In [1]: import numpy as np

In [2]: np.set_printoptions(suppress=True, linewidth=120)

In [3]: F = np.load("layer12.npy")

In [4]: F
Out[4]: 
array([[ 1,  2,  1,  1,  0,  0,  1,  1,  0,  0],
       [ 3,  2,  1,  3,  0,  1,  2,  3,  2,  1],
       [ 3,  2,  1,  3,  0,  3,  4,  5,  2,  2],
       [ 4,  3,  2,  5,  2,  3,  4,  7,  3,  3],
       [ 5,  4,  4,  7,  3,  3,  4,  9,  4,  5],
       [ 5,  6,  6,  8,  4,  5,  4, 10,  4,  6],
       [ 7,  6,  7, 10,  5,  6,  5, 12,  5,  8],
       [ 9,  7,  8, 12,  7,  6,  6, 13,  5, 10],
       [10,  8,  9, 12,  7,  6,  7, 15,  7, 12],
       [12,  8, 11, 13,  7,  7,  9, 15,  7, 13],
       [12, 10, 12, 15,  8,  8, 10, 17,  7, 15],
       [13, 10, 14, 17,  9,  8, 11, 18,  7, 16],
       [13, 11, 16, 18, 10, 10, 11, 19,  8, 16],
       [15, 13, 18, 19, 12, 12, 11, 20,  9, 16],
       [15, 14, 18, 20, 14, 13, 12, 22, 10, 18],
       [17, 16, 18, 21, 14, 14, 12, 22, 11, 19],
       [19, 18, 20, 23, 15, 14, 12, 23, 11, 20],
       [20, 19, 22, 24, 16, 14, 14, 24, 13, 21],
       [20, 20, 22, 24, 16, 14, 16, 26, 13, 23],
       [21, 22, 24, 25, 17, 16, 17, 28, 13, 25],
       [21, 23, 26, 25, 17, 18, 17, 28, 13, 26],
       [22, 25, 26, 26, 18, 18, 19, 28, 15, 26],
       [23, 26, 27, 27, 19, 18, 21, 28, 16, 28]])

In [5]: lab = F[:, 0] > np.median(F[:, 0])

In [6]: u = F[lab].mean(axis=0) - F[~lab].mean(axis=0)

In [7]: ((F - F.mean(axis=0)) @ u > 0).astype(int)
Out[7]: array([0, 0, 0, 0, 0, 0, 0, 0, 0, 0, 0, 1, 1, 1, 1, 1, 1, 1, 1, 1, 1, 1, 1])

In [8]: u.round(2)
Out[8]: array([11.84, 13.52, 15.02, 13.86, 11.03, 10.02,  9.1 , 13.82,  7.71, 13.97])

In [9]: np.argsort(-np.abs(u).round(6), kind="stable")
Out[9]: array([2, 9, 3, 7, 1, 0, 4, 5, 6, 8])

In [10]: K = np.load("data.npy")

In [11]: K
Out[11]: 
array([[-1.45, -4.79,  1.82, -3.4 , -1.57,  4.73, -2.38],
       [-0.95,  4.23,  2.57, -3.43, -1.05,  1.97,  2.4 ],
       [ 2.08, -0.78, -2.94,  2.47,  1.84, -0.45, -4.22],
       [ 2.34,  2.54, -0.28,  0.95,  0.84, -4.08,  0.85],
       [ 1.81,  0.85, -2.1 ,  1.37,  1.98,  0.12, -3.43],
       [-1.51,  2.19,  2.14, -4.82, -1.15,  5.82, -1.74],
       [-2.5 , -1.82,  0.95, -1.26, -0.58,  5.46,  0.67],
       [-0.12, -0.77, -3.9 ,  4.99,  1.83, -1.28,  0.67],
       [-4.36, -3.37,  3.09, -4.03, -2.09,  6.88,  0.9 ],
       [ 0.96,  6.98, -1.51,  2.04,  1.24, -3.65,  3.05],
       [ 0.98,  2.51,  3.97, -3.8 , -1.7 , -1.03,  0.54],
       [ 2.98,  3.55, -4.7 ,  5.71,  2.75, -5.49, -0.21],
       [-2.4 ,  1.63,  2.76, -3.56, -1.77,  4.37,  2.24],
       [-0.27,  3.78,  1.66, -5.07, -0.45,  4.4 , -2.38],
       [-1.55, -1.88,  2.7 , -2.79, -1.16,  2.34, -0.11],
       [-2.19,  2.11,  5.06, -6.18, -2.33,  3.71,  2.13],
       [ 3.49,  0.01,  2.53, -2.51, -0.16, -3.09, -1.77],
       [-0.46,  3.45,  0.45, -2.28,  0.41,  3.41,  0.34],
       [-1.14, -3.48,  0.18,  0.14, -0.27,  1.54, -0.69],
       [-0.45, -0.97, -3.68,  5.03,  0.87, -1.74,  2.34],
       [-1.24,  3.59,  2.52, -3.82, -1.12,  1.4 ,  1.86],
       [-3.09,  1.62,  1.72, -0.82, -1.2 ,  2.33,  3.92],
       [-2.32, -0.61,  4.7 , -5.66, -2.38,  4.28,  0.08],
       [ 0.33,  0.4 , -1.76,  1.69,  1.25, -0.94, -0.7 ],
       [ 1.3 , -2.61, -1.38, -0.18,  0.44,  1.36, -3.45],
       [-2.76,  2.77,  3.83, -3.11, -1.51,  1.56,  4.61],
       [-4.76, -1.53, -0.4 ,  0.25, -0.78,  5.91,  2.12],
       [ 2.39, -0.29,  0.47, -3.12,  0.29,  0.16, -4.34],
       [ 0.5 , -4.04, -2.42,  3.21,  1.03, -1.81, -1.98],
       [ 1.74,  4.83,  3.45, -5.54, -0.68,  0.29, -1.31],
       [-0.34, -0.66,  1.75, -3.59, -0.86,  3.67, -2.73],
       [-1.23, -3.14,  4.23, -3.19, -2.88,  1.68,  1.52],
       [ 0.41,  3.8 ,  3.75, -4.81, -1.42,  0.96, -0.59],
       [-1.08, -0.98, -3.12,  5.55,  1.  , -1.39,  2.01],
       [ 1.52,  7.92,  4.29, -5.32, -0.38, -0.61,  0.32],
       [-0.02, -0.91, -1.65,  1.66,  0.7 ,  1.27, -2.03],
       [-1.74,  1.18, -2.62,  5.25,  0.98, -2.88,  4.85],
       [ 0.17,  2.61,  1.94, -3.39, -0.44,  1.67, -0.91],
       [ 0.61,  0.68, -4.08,  4.61,  2.54, -1.56, -0.68],
       [-1.6 ,  0.84, -2.25,  5.64,  1.12, -3.3 ,  5.15],
       [ 1.38,  3.09,  3.52, -6.16, -0.92,  3.56, -2.53]])

In [12]: lab = K[:, 1] > np.median(K[:, 1])

In [13]: u = K[lab].mean(axis=0) - K[~lab].mean(axis=0)

In [14]: round((((K - K.mean(axis=0)) @ u > 0) == lab).mean(), 2)
Out[14]: np.float64(0.88)

In [15]: np.argsort(-np.abs(u).round(6), kind="stable")
Out[15]: array([1, 3, 2, 6, 0, 4, 5])
